$ ipython --no-banner

In [1]: import numpy as np

In [2]: from numpy import linalg as LA

In [3]: np.set_printoptions(suppress=True, linewidth=100)

In [4]: A = np.load("w.npy")

In [5]: A.round(1) + 0
Out[5]: 
array([[1.9, 0.4, 0. ],
       [0.4, 0.3, 0.4],
       [0. , 0.4, 0.8]])

In [6]: # null space of dimension 1

In [7]: f, v = A[1], A[0]

In [8]: round(float(f @ v), 1)
Out[8]: 0.9

In [9]: np.round(f @ f, 1)
Out[9]: np.float64(0.4)

In [10]: p = (f @ v) / (f @ f) * f

In [11]: np.round((v - p) @ f, 1)
Out[11]: np.float64(-0.0)

In [12]: np.round(v - p, 1)
Out[12]: array([ 0.9, -0.2, -0.9])

In [13]: mat = np.maximum(np.array([[4],
    ...:     [-1],
    ...:     [-3],
    ...:     [9],
    ...:     [-7],
    ...:     [-5],
    ...:     [-3],
    ...:     [-2],
    ...:     [-9],
    ...:     [-3],
    ...:     [7],
    ...:     [8],
    ...:     [-4],
    ...:     [-2],
    ...:     [4],
    ...:     [-5],
    ...:     [6],
    ...:     [6],
    ...:     [9],
    ...:     [5]]) @ np.array([[0, 1, 0]]) + np.array([0, 4, 5]), 0)

In [14]: mat
Out[14]: 
array([[ 0,  8,  5],
       [ 0,  3,  5],
       [ 0,  1,  5],
       [ 0, 13,  5],
       [ 0,  0,  5],
       [ 0,  0,  5],
       [ 0,  1,  5],
       [ 0,  2,  5],
       [ 0,  0,  5],
       [ 0,  1,  5],
       [ 0, 11,  5],
       [ 0, 12,  5],
       [ 0,  0,  5],
       [ 0,  2,  5],
       [ 0,  8,  5],
       [ 0,  0,  5],
       [ 0, 10,  5],
       [ 0, 10,  5],
       [ 0, 13,  5],
       [ 0,  9,  5]])

In [15]: # rows 4 and 5 are equal

In [16]: f, v = mat[12], mat[14]

In [17]: f @ v
Out[17]: np.int64(25)

In [18]: f @ f
Out[18]: np.int64(25)

In [19]: p = (f @ v) / (f @ f) * f

In [20]: np.outer(f, v)
Out[20]: 
array([[ 0,  0,  0],
       [ 0,  0,  0],
       [ 0, 40, 25]])

In [21]: v - p
Out[21]: array([0., 8., 0.])

In [22]: theta = np.radians(180)

In [23]: R = np.eye(3)

In [24]: R[0, 0] = R[2, 2] = np.cos(theta)

In [25]: R[0, 2], R[2, 0] = -np.sin(theta), np.sin(theta)

In [26]: R.round(1) + 0
Out[26]: 
array([[-1.,  0.,  0.],
       [ 0.,  1.,  0.],
       [ 0.,  0., -1.]])

In [27]: A2 = mat @ R.T

In [28]: A2.round(1) + 0
Out[28]: 
array([[ 0.,  8., -5.],
       [ 0.,  3., -5.],
       [ 0.,  1., -5.],
       [ 0., 13., -5.],
       [ 0.,  0., -5.],
       [ 0.,  0., -5.],
       [ 0.,  1., -5.],
       [ 0.,  2., -5.],
       [ 0.,  0., -5.],
       [ 0.,  1., -5.],
       [ 0., 11., -5.],
       [ 0., 12., -5.],
       [ 0.,  0., -5.],
       [ 0.,  2., -5.],
       [ 0.,  8., -5.],
       [ 0.,  0., -5.],
       [ 0., 10., -5.],
       [ 0., 10., -5.],
       [ 0., 13., -5.],
       [ 0.,  9., -5.]])

In [29]: np.allclose(mat @ mat.T, A2 @ A2.T)
Out[29]: True
